% python3 -q
>>> import numpy as np
>>> from numpy import linalg as LA
>>> np.set_printoptions(precision=3, suppress=True, linewidth=200, floatmode="fixed")
>>> arr = np.loadtxt("case12.csv", delimiter=",")
>>> arr
array([[-0.600,  0.400, -0.200, -2.400,  0.100, -1.100,  0.500],
       [-0.100, -0.300, -1.100, -0.800,  0.200,  0.700,  0.600],
       [ 0.800, -0.300,  0.000,  0.400,  2.000, -1.100, -0.500],
       [-0.300, -0.200,  1.000,  0.300,  0.800, -0.200,  0.100],
       [ 0.800, -0.600,  2.000,  0.600, -1.500,  0.000,  1.200],
       [-0.400, -0.900,  0.800,  1.300, -2.000, -0.100, -0.100],
       [-1.200, -0.800,  0.700, -0.300, -0.200, -0.800, -0.500],
       [-0.400,  0.100, -1.100, -0.600,  1.200,  0.100,  1.000],
       [ 0.200, -0.100, -0.200, -0.400, -0.200, -0.300, -0.700],
       [-0.500, -0.400, -0.300,  1.100,  2.200, -0.200, -0.600]])
>>> B = arr / np.sqrt((arr ** 2).mean(axis=1, keepdims=True))
>>> LA.matrix_rank(B) == LA.matrix_rank(arr)
np.True_
>>> LA.norm(B, axis=1)
array([2.646, 2.646, 2.646, 2.646, 2.646, 2.646, 2.646, 2.646, 2.646, 2.646])
>>> x = np.array([-1, 1, 0, 1, 0, 0, 1])
>>> h1 = np.maximum(arr @ x, 0)
>>> arr.T @ h1
array([-0.770, -1.120,  0.690,  1.420,  0.800, -0.200,  1.000])
>>> np.maximum(arr @ x, 0) - np.maximum(-arr @ x, 0)
array([-0.900, -0.400, -1.200,  0.500,  0.400,  0.700, -0.400,  0.900, -1.400,  0.600])
>>> np.maximum(arr @ (3 * x), 0)
array([0.000, 0.000, 0.000, 1.500, 1.200, 2.100, 0.000, 2.700, 0.000, 1.800])
>>> J = np.diag(np.array([-2, 1, -1, -2, -2, 1, 2, 2, -1, 1, 2, 0])) + 5 * np.eye(12, k=1) + 5 * np.eye(12, k=-1)
>>> J
array([[-2.000,  5.000,  0.000,  0.000,  0.000,  0.000,  0.000,  0.000,  0.000,  0.000,  0.000,  0.000],
       [ 5.000,  1.000,  5.000,  0.000,  0.000,  0.000,  0.000,  0.000,  0.000,  0.000,  0.000,  0.000],
       [ 0.000,  5.000, -1.000,  5.000,  0.000,  0.000,  0.000,  0.000,  0.000,  0.000,  0.000,  0.000],
       [ 0.000,  0.000,  5.000, -2.000,  5.000,  0.000,  0.000,  0.000,  0.000,  0.000,  0.000,  0.000],
       [ 0.000,  0.000,  0.000,  5.000, -2.000,  5.000,  0.000,  0.000,  0.000,  0.000,  0.000,  0.000],
       [ 0.000,  0.000,  0.000,  0.000,  5.000,  1.000,  5.000,  0.000,  0.000,  0.000,  0.000,  0.000],
       [ 0.000,  0.000,  0.000,  0.000,  0.000,  5.000,  2.000,  5.000,  0.000,  0.000,  0.000,  0.000],
       [ 0.000,  0.000,  0.000,  0.000,  0.000,  0.000,  5.000,  2.000,  5.000,  0.000,  0.000,  0.000],
       [ 0.000,  0.000,  0.000,  0.000,  0.000,  0.000,  0.000,  5.000, -1.000,  5.000,  0.000,  0.000],
       [ 0.000,  0.000,  0.000,  0.000,  0.000,  0.000,  0.000,  0.000,  5.000,  1.000,  5.000,  0.000],
       [ 0.000,  0.000,  0.000,  0.000,  0.000,  0.000,  0.000,  0.000,  0.000,  5.000,  2.000,  5.000],
       [ 0.000,  0.000,  0.000,  0.000,  0.000,  0.000,  0.000,  0.000,  0.000,  0.000,  5.000,  0.000]])
>>> B = J / np.sqrt((J ** 2).mean(axis=1, keepdims=True))
>>> B[5]
array([0.000, 0.000, 0.000, 0.000, 2.425, 0.485, 2.425, 0.000, 0.000, 0.000, 0.000, 0.000])
>>> LA.matrix_rank(B) == LA.matrix_rank(J)
np.True_
>>> theta = np.radians(137)
>>> Rm = np.eye(12)
>>> Rm[11, 11] = Rm[4, 4] = np.cos(theta)
>>> Rm[11, 4], Rm[4, 11] = -np.sin(theta), np.sin(theta)
>>> Rm
array([[ 1.000,  0.000,  0.000,  0.000,  0.000,  0.000,  0.000,  0.000,  0.000,  0.000,  0.000,  0.000],
       [ 0.000,  1.000,  0.000,  0.000,  0.000,  0.000,  0.000,  0.000,  0.000,  0.000,  0.000,  0.000],
       [ 0.000,  0.000,  1.000,  0.000,  0.000,  0.000,  0.000,  0.000,  0.000,  0.000,  0.000,  0.000],
       [ 0.000,  0.000,  0.000,  1.000,  0.000,  0.000,  0.000,  0.000,  0.000,  0.000,  0.000,  0.000],
       [ 0.000,  0.000,  0.000,  0.000, -0.731,  0.000,  0.000,  0.000,  0.000,  0.000,  0.000,  0.682],
       [ 0.000,  0.000,  0.000,  0.000,  0.000,  1.000,  0.000,  0.000,  0.000,  0.000,  0.000,  0.000],
       [ 0.000,  0.000,  0.000,  0.000,  0.000,  0.000,  1.000,  0.000,  0.000,  0.000,  0.000,  0.000],
       [ 0.000,  0.000,  0.000,  0.000,  0.000,  0.000,  0.000,  1.000,  0.000,  0.000,  0.000,  0.000],
       [ 0.000,  0.000,  0.000,  0.000,  0.000,  0.000,  0.000,  0.000,  1.000,  0.000,  0.000,  0.000],
       [ 0.000,  0.000,  0.000,  0.000,  0.000,  0.000,  0.000,  0.000,  0.000,  1.000,  0.000,  0.000],
       [ 0.000,  0.000,  0.000,  0.000,  0.000,  0.000,  0.000,  0.000,  0.000,  0.000,  1.000,  0.000],
       [ 0.000,  0.000,  0.000,  0.000, -0.682,  0.000,  0.000,  0.000,  0.000,  0.000,  0.000, -0.731]])
>>> B = J @ Rm.T
>>> round(LA.det(Rm), 3), round(np.trace(Rm), 3)
(np.float64(1.0), np.float64(8.537))
>>> np.allclose(LA.norm(J, axis=1), LA.norm(B, axis=1))
True
>>> np.allclose(J @ J.T, B @ B.T)
True
>>> Z = np.array([[1, 3, 2, 0, 2, 3, 3, 0, 0],
...     [3, 1, 1, 1, 1, 2, 2, 2, 1],
...     [2, 2, 3, 0, 3, 1, 1, 3, 1],
...     [2, 1, 3, 3, 1, 3, 0, 1, 2],
...     [0, 2, 2, 3, 3, 3, 2, 3, 3],
...     [1, 1, 2, 1, 2, 0, 0, 0, 1],
...     [3, 1, 1, 1, 0, 1, 3, 3, 1],
...     [1, 2, 1, 3, 2, 3, 3, 2, 0],
...     [1, 1, 3, 1, 0, 1, 0, 3, 2]])
>>> rng = np.random.default_rng(2382)
>>> K = (rng.random((34, 9)) < 0.25) @ Z
>>> K
array([[ 1,  2,  1,  3,  2,  3,  3,  2,  0],
       [ 4,  4,  3,  1,  2,  4,  6,  3,  1],
       [ 2,  3,  3,  4,  4,  3,  3,  2,  1],
       [ 5,  7,  7,  5,  8,  8,  7,  5,  5],
       [ 5,  3,  6,  3,  3,  3,  2,  5,  4],
       [ 6,  4,  5,  7,  4,  8,  5,  5,  3],
       [ 4,  4,  3,  1,  2,  4,  6,  3,  1],
       [ 5,  4,  5,  5,  2,  5,  6,  8,  3],
       [ 5,  3,  6,  3,  2,  2,  3,  6,  4],
       [ 7,  7,  9,  2,  6,  7,  6,  8,  4],
       [ 7,  7,  9, 11,  9, 11,  7,  8,  7],
       [ 4,  4,  7,  7,  3,  7,  3,  6,  4],
       [ 5,  7,  8,  5,  6,  9,  7,  8,  6],
       [ 4,  6,  5,  4,  5,  7,  8,  6,  4],
       [ 1,  1,  2,  1,  2,  0,  0,  0,  1],
       [ 4,  4,  3,  1,  3,  5,  5,  2,  1],
       [10,  5, 10,  7,  4,  7,  5,  9,  7],
       [ 4,  2,  4,  2,  0,  2,  3,  6,  3],
       [ 2,  1,  3,  3,  1,  3,  0,  1,  2],
       [ 1,  1,  2,  1,  2,  0,  0,  0,  1],
       [ 2,  4,  5,  1,  2,  4,  3,  3,  2],
       [ 3,  5,  8,  4,  6,  5,  3,  9,  6],
       [ 2,  3,  3,  4,  4,  3,  3,  2,  1],
       [ 3,  1,  1,  1,  0,  1,  3,  3,  1],
       [ 7,  4,  3,  5,  3,  6,  8,  7,  2],
       [ 3,  3,  3,  4,  3,  4,  5,  6,  4],
       [ 4,  2,  4,  2,  1,  3,  2,  5,  3],
       [ 5,  2,  4,  4,  2,  5,  2,  3,  3],
       [ 2,  2,  3,  0,  3,  1,  1,  3,  1],
       [ 1,  3,  4,  4,  5,  3,  2,  3,  4],
       [ 2,  1,  3,  3,  1,  3,  0,  1,  2],
       [ 4,  2,  3,  2,  3,  2,  2,  2,  2],
       [ 0,  0,  0,  0,  0,  0,  0,  0,  0],
       [ 4,  2,  3,  2,  3,  2,  2,  2,  2]])
>>> Z = K[[33, 21]].astype(float)
>>> for _ in range(4):
...     idx = LA.norm(K[:, None] - Z, axis=-1).argmin(axis=1)
...     Z = np.array([K[idx == j].mean(axis=0) for j in range(2)])
... 
>>> idx
array([0, 0, 0, 1, 0, 1, 0, 1, 0, 1, 1, 1, 1, 1, 0, 0, 1, 0, 0, 0, 0, 1, 0, 0, 1, 0, 0, 0, 0, 0, 0, 0, 0, 0])
>>> np.bincount(idx)
array([23, 11])
>>> np.abs(Z[1] - Z[0]).argmax()
np.int64(5)
